$ python3 -q
>>> import numpy as np
>>> np.set_printoptions(suppress=True, linewidth=160)
>>> u = np.array([-2, 2, -3])
>>> mat = np.array([np.roll(u, i) for i in range(3)])
>>> mat
array([[-2,  2, -3],
       [-3, -2,  2],
       [ 2, -3, -2]])
>>> np.round(np.poly(mat), 1)
array([ 1.,  6., 30., 63.])
>>> np.einsum("ij,ji->", mat, mat)
np.int64(-24)
>>> round(np.linalg.det(mat.T), 1)
np.float64(-63.0)
>>> round(np.linalg.det(mat[::-1]), 1)
np.float64(63.0)
>>> np.einsum("ii->", mat)
np.int64(-6)
>>> W0 = np.loadtxt("test5.csv", delimiter=",")
>>> W0.round(1)
array([[-3.5,  2.4, -1.4,  3.4],
       [ 2.9, -1.8,  1.6, -3.5],
       [ 1.5, -2.1, -2.4,  2.8]])
>>> np.allclose(W0[:-1].T @ np.linalg.lstsq(W0[:-1].T, W0[-1])[0], W0[-1])
True
>>> np.round(W0 @ np.linalg.pinv(W0) @ W0, 1)
array([[-3.5,  2.4, -1.4,  3.4],
       [ 2.9, -1.8,  1.6, -3.5],
       [ 1.5, -2.1, -2.4,  2.8]])
>>> np.abs(np.diag(np.linalg.qr(W0)[1])) > 1e-9
array([ True,  True, False])
>>> U, s, Vt = np.linalg.svd(W0)
>>> s.round(1) + 0
array([7.7, 4.4, 0. ])
>>> other = U[:, :2] @ np.diag(s[:2]) @ Vt[:2]
>>> np.linalg.matrix_rank(other)
np.int64(2)
>>> cov = W0.T @ W0
>>> round(np.trace(cov), 1), round((W0 ** 2).sum(), 1)
(np.float64(78.5), np.float64(78.5))
>>> other = W0 / np.sqrt((W0 ** 2).mean(axis=1, keepdims=True))
>>> other[1].round(1)
array([ 1.1, -0.7,  0.6, -1.4])
>>> np.round(np.linalg.norm(other, axis=1), 1)
array([2., 2., 2.])
>>> A = np.arange(12).reshape(3, 4) + -1
>>> A
array([[-1,  0,  1,  2],
       [ 3,  4,  5,  6],
       [ 7,  8,  9, 10]])
>>> np.linalg.lstsq(A[:-1].T, A[-1])[2]
np.int32(2)
>>> round(float(np.trace(np.linalg.pinv(A) @ A)), 1)
2.0
>>> np.round(A @ np.linalg.pinv(A) @ A, 1) + 0
array([[-1.,  0.,  1.,  2.],
       [ 3.,  4.,  5.,  6.],
       [ 7.,  8.,  9., 10.]])
>>> rk = np.linalg.matrix_rank(A)
>>> rk
np.int64(2)
>>> null = np.linalg.svd(A)[2][rk:].T
>>> [int(np.linalg.matrix_rank(A[:, :j + 1])) for j in range(4)]
[1, 2, 2, 2]
>>> [int(np.linalg.matrix_rank(A[:i])) for i in range(1, len(A) + 1)]
[1, 2, 2]
>>> np.linalg.matrix_rank(A.T @ A), np.linalg.matrix_rank(A @ A.T)
(np.int64(2), np.int64(2))
>>> null.shape
(4, 2)
>>> np.allclose(A @ null, 0)
True
>>> other = A / np.linalg.norm(A, axis=1)
Traceback (most recent call last):
  File "<python-input-37>", line 1, in <module>
    other = A / np.linalg.norm(A, axis=1)
            ~~^~~~~~~~~~~~~~~~~~~~~~~~~~~
ValueError: operands could not be broadcast together with shapes (3,4) (3,) 
>>> other = A / np.linalg.norm(A, axis=1, keepdims=True)
>>> cov = other @ other.T
>>> (cov - 2 * np.eye(3)).round(6).argmax(axis=1)
array([1, 2, 1])
>>> cov.round(1)
array([[1. , 0.6, 0.5],
       [0.6, 1. , 1. ],
       [0.5, 1. , 1. ]])
>>> np.round(np.linalg.norm(other, axis=1), 1)
array([1., 1., 1.])
>>> U, s, Vt = np.linalg.svd(A)
>>> np.argmax(s[:-1] / (s[1:] + 1e-6)) + 1
np.int64(2)
>>> s.round(1) + 0
array([19.5,  2.2,  0. ])
>>> other = U[:, :2] @ np.diag(s[:2]) @ Vt[:2]
>>> np.round(np.linalg.norm(A - other) / np.linalg.norm(A), 1)
np.float64(0.0)
>>> np.linalg.matrix_rank(A, rtol=0.05)
np.int64(2)
>>> np.linalg.matrix_rank(other)
np.int64(2)
>>> np.round(np.abs(A - other).max(), 1)
np.float64(0.0)
>>> [round(float(x), 1) for x in np.linalg.svd(A, compute_uv=False)[:3]]
[19.5, 2.2, 0.0]
>>> round(np.linalg.norm(A, 2) / np.linalg.norm(A), 1)
np.float64(1.0)
>>> arr = np.load("m.npy")
>>> arr
array([[ 0.1, -1. ],
       [-1.5,  1.8]])
>>> other = np.array([[-4, -1, 1], [-5, -4, 4]])
>>> C = np.kron(other, arr)
>>> round(float(np.linalg.norm(C, 2)), 1), round(np.linalg.norm(other, 2) * np.linalg.norm(arr, 2), 1)
(21.1, np.float64(21.1))
>>> M = np.array([[-1, 0, -3],
...     [1, 0, -1],
...     [-2, 3, -1],
...     [-4, 6, -1],
...     [-5, 7, -1],
...     [-7, 8, -4],
...     [-5, 10, -4],
...     [-5, 9, -4],
...     [-5, 12, -1],
...     [-2, 14, -4],
...     [-5, 13, -2],
...     [-3, 10, 1]])
>>> C = M[[8, 0]].astype(float)
>>> for _ in range(5):
...     idx = np.linalg.norm(M[:, None] - C, axis=-1).argmin(axis=1)
...     C = np.array([M[idx == j].mean(axis=0) for j in range(2)])
... 
>>> idx
array([1, 1, 1, 0, 0, 0, 0, 0, 0, 0, 0, 0])
>>> np.bincount(idx)
array([9, 3])
>>> idx = M[:, 1] > np.median(M[:, 1])
>>> u = M[idx].mean(axis=0) - M[~idx].mean(axis=0)
>>> np.argsort(-np.abs(u).round(6), kind="stable")
array([1, 0, 2])
>>> idx.astype(int)
array([0, 0, 0, 0, 0, 0, 1, 1, 1, 1, 1, 1])
>>> feats = np.load("block15.npy")
>>> feats
array([[  2.9,   1.8,  -6.6,   8.6],
       [ -2.1,  -4.2,   1.6,   9.6],
       [  6. , -15.6,  -9. ,  -1.4],
       [ -8.1,   5.9,  -5.4,   1.8]])
>>> np.round(np.einsum("ij,ji->", feats, feats), 1)
np.float64(-37.3)
>>> np.round(np.linalg.eigvals(feats).sum().real, 1)
np.float64(-8.5)
>>> np.kron(np.eye(2, dtype=int), feats)
array([[  2.9,   1.8,  -6.6,   8.6,   0. ,   0. ,  -0. ,   0. ],
       [ -2.1,  -4.2,   1.6,   9.6,  -0. ,  -0. ,   0. ,   0. ],
       [  6. , -15.6,  -9. ,  -1.4,   0. ,  -0. ,  -0. ,  -0. ],
       [ -8.1,   5.9,  -5.4,   1.8,  -0. ,   0. ,  -0. ,   0. ],
       [  0. ,   0. ,  -0. ,   0. ,   2.9,   1.8,  -6.6,   8.6],
       [ -0. ,  -0. ,   0. ,   0. ,  -2.1,  -4.2,   1.6,   9.6],
       [  0. ,  -0. ,  -0. ,  -0. ,   6. , -15.6,  -9. ,  -1.4],
       [ -0. ,   0. ,  -0. ,   0. ,  -8.1,   5.9,  -5.4,   1.8]])
>>> np.einsum("ii->", feats)
np.float64(-8.5)
>>> round(float(np.linalg.det(feats[::-1])), 1)
18972.0
>>> other = feats / np.sqrt((feats ** 2).mean(axis=1, keepdims=True))
>>> np.linalg.matrix_rank(feats - feats.mean(axis=1, keepdims=True))
np.int64(3)
>>> other[1].round(1)
array([-0.4, -0.8,  0.3,  1.8])
>>> np.round(np.linalg.norm(other, axis=1), 1)
array([2., 2., 2., 2.])
>>> np.linalg.matrix_rank(other) == np.linalg.matrix_rank(feats)
np.True_
>>> rng = np.random.default_rng(39)
>>> idx = rng.permutation(4)
>>> idx
array([2, 3, 0, 1])
>>> other = feats[idx][:, idx]
>>> round(np.linalg.det(other), 1), round(float(np.linalg.det(feats[idx])), 1)
(np.float64(18972.0), 18972.0)
>>> np.diag(other)
array([-9. ,  1.8,  2.9, -4.2])
>>> other
array([[ -9. ,  -1.4,   6. , -15.6],
       [ -5.4,   1.8,  -8.1,   5.9],
       [ -6.6,   8.6,   2.9,   1.8],
       [  1.6,   9.6,  -2.1,  -4.2]])
>>> x = np.array([-2, 0, 2, -1])
>>> np.round(feats @ np.ones(4), 1)
array([  6.7,   4.9, -20. ,  -5.8])
>>> np.sign((feats @ x).round(6))
array([-1., -1., -1.,  1.])
>>> feats @ np.eye(4)[1]
array([  1.8,  -4.2, -15.6,   5.9])
>>> np.round(feats @ (2 * x), 1)
array([-55.2,  -4.4, -57.2,   7.2])
>>> other = np.linalg.inv(feats)
>>> np.allclose(other, feats.T)
False
>>> (np.abs(other) > 1e-9).astype(int)
array([[1, 1, 1, 1],
       [1, 1, 1, 1],
       [1, 1, 1, 1],
       [1, 1, 1, 1]])
>>> round(np.linalg.det(feats) * np.linalg.det(other), 1)
np.float64(1.0)
>>> F = np.array([[0.1, -0.8, -1.6],
...     [1.1, 0.3, -0.1],
...     [0.4, 0.2, 0.4],
...     [-0.4, -0.2, 0.2],
...     [-0.5, 1.7, 0.9],
...     [-0.4, 0.1, 0.5],
...     [0.8, -1.1, -0.2],
...     [0.7, 1.3, 4.3],
...     [0.1, 0.4, 0.7],
...     [-0.2, -0.8, -1.2],
...     [0.0, -0.6, -1.2],
...     [1.2, 1.6, -0.8],
...     [0.2, 1.3, -0.6],
...     [-0.2, -2.1, 0.4],
...     [-1.0, 0.4, -0.2],
...     [-0.3, 1.1, 0.2],
...     [0.3, -0.1, -0.2],
...     [0.3, -0.4, 0.4],
...     [-0.3, 0.6, 1.8],
...     [0.6, 0.0, -1.1],
...     [1.6, 0.6, 1.4],
...     [-0.6, -0.6, -1.8],
...     [0.7, -0.4, 1.4],
...     [-0.8, 1.7, -0.2],
...     [-1.8, -0.1, 1.0]])
>>> F[9] *= 3
>>> F.round(1)
array([[ 0.1, -0.8, -1.6],
       [ 1.1,  0.3, -0.1],
       [ 0.4,  0.2,  0.4],
       [-0.4, -0.2,  0.2],
       [-0.5,  1.7,  0.9],
       [-0.4,  0.1,  0.5],
       [ 0.8, -1.1, -0.2],
       [ 0.7,  1.3,  4.3],
       [ 0.1,  0.4,  0.7],
       [-0.6, -2.4, -3.6],
       [ 0. , -0.6, -1.2],
       [ 1.2,  1.6, -0.8],
       [ 0.2,  1.3, -0.6],
       [-0.2, -2.1,  0.4],
       [-1. ,  0.4, -0.2],
       [-0.3,  1.1,  0.2],
       [ 0.3, -0.1, -0.2],
       [ 0.3, -0.4,  0.4],
       [-0.3,  0.6,  1.8],
       [ 0.6,  0. , -1.1],
       [ 1.6,  0.6,  1.4],
       [-0.6, -0.6, -1.8],
       [ 0.7, -0.4,  1.4],
       [-0.8,  1.7, -0.2],
       [-1.8, -0.1,  1. ]])
>>> Xc = F - F.mean(axis=0)
>>> vecs = np.linalg.svd(Xc)[2][:1]
>>> other = Xc - Xc @ vecs.T @ vecs
>>> np.round(np.linalg.norm(other) / np.linalg.norm(Xc), 1)
np.float64(0.6)
>>> C = F[[17, 11]].astype(float)
>>> for _ in range(7):
...     idx = np.linalg.norm(F[:, None] - C, axis=-1).argmin(axis=1)
...     C = np.array([F[idx == j].mean(axis=0) for j in range(2)])
... 
>>> idx
array([0, 1, 1, 0, 1, 1, 0, 1, 1, 0, 0, 1, 1, 0, 0, 1, 0, 0, 1, 0, 1, 0, 1, 1, 1])
>>> np.abs(C[1] - C[0]).argmax()
np.int64(2)
>>> x = np.array([2, 0, -2])
>>> rhs = F @ x
>>> np.round(np.linalg.solve(F.T @ F, F.T @ rhs), 1) + 0
array([ 2.,  0., -2.])
>>> rhs = rhs + 0.1 * rng.normal(size=25)
>>> rhs.round(1)
array([ 3.4,  2.3, -0.1, -1.2, -2.8, -1.6,  1.9, -7.2, -1.2,  6. ,  2.3,  3.9,  1.8, -1.2, -1.4, -0.9,  0.9, -0.2, -4.3,  3.4,  0.4,  2.4, -1.4, -1.3, -5.6])
>>> b, *_ = np.linalg.lstsq(F, rhs)
>>> np.round(F.T @ (rhs - F @ b), 1) + 0
array([0., 0., 0.])
>>> b.round(1) + 0
array([ 2.,  0., -2.])
>>> round(float(np.linalg.norm(rhs - F @ b)), 1)
0.5
>>> Q, vecs = np.linalg.qr(F[:, :1])[0], np.linalg.qr(F[:, 1:])[0]
>>> s = np.linalg.svd(Q.T @ vecs, compute_uv=False)
>>> s.round(1)
array([0.2])
>>> round(np.linalg.norm(Q @ Q.T - vecs @ vecs.T, 2), 1)
np.float64(1.0)
>>> (s > 0.9).sum()
np.int64(0)
>>> Q, r_ = np.linalg.qr(F)
>>> np.round(Q @ r_, 1) + 0
array([[ 0.1, -0.8, -1.6],
       [ 1.1,  0.3, -0.1],
       [ 0.4,  0.2,  0.4],
       [-0.4, -0.2,  0.2],
       [-0.5,  1.7,  0.9],
       [-0.4,  0.1,  0.5],
       [ 0.8, -1.1, -0.2],
       [ 0.7,  1.3,  4.3],
       [ 0.1,  0.4,  0.7],
       [-0.6, -2.4, -3.6],
       [ 0. , -0.6, -1.2],
       [ 1.2,  1.6, -0.8],
       [ 0.2,  1.3, -0.6],
       [-0.2, -2.1,  0.4],
       [-1. ,  0.4, -0.2],
       [-0.3,  1.1,  0.2],
       [ 0.3, -0.1, -0.2],
       [ 0.3, -0.4,  0.4],
       [-0.3,  0.6,  1.8],
       [ 0.6,  0. , -1.1],
       [ 1.6,  0.6,  1.4],
       [-0.6, -0.6, -1.8],
       [ 0.7, -0.4,  1.4],
       [-0.8,  1.7, -0.2],
       [-1.8, -0.1,  1. ]])
>>> np.round(np.abs(np.diag(r_)), 1)
array([3.7, 5.2, 6.3])
>>> Q.round(1) + 0
array([[ 0. ,  0.2,  0.2],
       [-0.3,  0. ,  0.1],
       [-0.1,  0. ,  0. ],
       [ 0.1,  0. , -0.1],
       [ 0.1, -0.3,  0. ],
       [ 0.1,  0. , -0.1],
       [-0.2,  0.2,  0. ],
       [-0.2, -0.2, -0.5],
       [ 0. , -0.1, -0.1],
       [ 0.2,  0.4,  0.3],
       [ 0. ,  0.1,  0.1],
       [-0.3, -0.3,  0.3],
       [-0.1, -0.2,  0.2],
       [ 0.1,  0.4, -0.3],
       [ 0.3, -0.1,  0. ],
       [ 0.1, -0.2,  0.1],
       [-0.1,  0. ,  0. ],
       [-0.1,  0.1, -0.1],
       [ 0.1, -0.1, -0.2],
       [-0.2,  0. ,  0.2],
       [-0.4, -0.1, -0.1],
       [ 0.2,  0.1,  0.2],
       [-0.2,  0.1, -0.2],
       [ 0.2, -0.4,  0.2],
       [ 0.5,  0. , -0.2]])
>>> np.round(abs(r_[0, 0]), 1), round(float(np.linalg.norm(F[:, 0])), 1)
(np.float64(3.7), 3.7)
>>> other = np.array([[0, 2], [1, 3], [0, 0]])
>>> X = np.tile(other, (2, 3))
>>> X
array([[0, 2, 0, 2, 0, 2],
       [1, 3, 1, 3, 1, 3],
       [0, 0, 0, 0, 0, 0],
       [0, 2, 0, 2, 0, 2],
       [1, 3, 1, 3, 1, 3],
       [0, 0, 0, 0, 0, 0]])
>>> U, s, Vt = np.linalg.svd(X, full_matrices=False)
>>> np.allclose(U * s @ Vt, X)
True
>>> np.round(Vt @ Vt.T, 1) + 0
array([[1., 0., 0., 0., 0., 0.],
       [0., 1., 0., 0., 0., 0.],
       [0., 0., 1., 0., 0., 0.],
       [0., 0., 0., 1., 0., 0.],
       [0., 0., 0., 0., 1., 0.],
       [0., 0., 0., 0., 0., 1.]])
>>> np.round(np.abs(Vt[0]), 1)
array([0.1, 0.6, 0.1, 0.6, 0.1, 0.6])
>>> s.round(1) + 0
array([9.1, 1.3, 0. , 0. , 0. , 0. ])
>>> np.round(U.T @ U, 1) + 0
array([[1., 0., 0., 0., 0., 0.],
       [0., 1., 0., 0., 0., 0.],
       [0., 0., 1., 0., 0., 0.],
       [0., 0., 0., 1., 0., 0.],
       [0., 0., 0., 0., 1., 0.],
       [0., 0., 0., 0., 0., 1.]])
>>> round(np.sqrt((s ** 2).sum()), 1), round(np.linalg.norm(X), 1)
(np.float64(9.2), np.float64(9.2))
>>> np.round(U.T @ X @ Vt.T, 1) + 0
array([[9.1, 0. , 0. , 0. , 0. , 0. ],
       [0. , 1.3, 0. , 0. , 0. , 0. ],
       [0. , 0. , 0. , 0. , 0. , 0. ],
       [0. , 0. , 0. , 0. , 0. , 0. ],
       [0. , 0. , 0. , 0. , 0. , 0. ],
       [0. , 0. , 0. , 0. , 0. , 0. ]])
>>> round(np.linalg.norm(X), 1)
np.float64(9.2)
>>> X.shape
(6, 6)
>>> np.round(X.mean(axis=0), 1)
array([0.3, 1.7, 0.3, 1.7, 0.3, 1.7])
>>> np.unravel_index(np.abs(X).argmax(), X.shape)
(np.int64(1), np.int64(1))
>>> np.linalg.matrix_rank(X)
np.int64(2)
>>> X.sum(axis=1)
array([ 6, 12,  0,  6, 12,  0])
>>> U, s, Vt = np.linalg.svd(X)
>>> vecs = Vt[:(s > 1e-8).sum()]
>>> x = X[5] + 3 * X[2] + rng.integers(2) * np.eye(6)[2]
>>> x
array([0., 0., 0., 0., 0., 0.])
>>> np.allclose(vecs.T @ vecs @ x, x)
True
>>> np.round(np.diag(vecs.T @ vecs), 1)
array([0.3, 0.3, 0.3, 0.3, 0.3, 0.3])
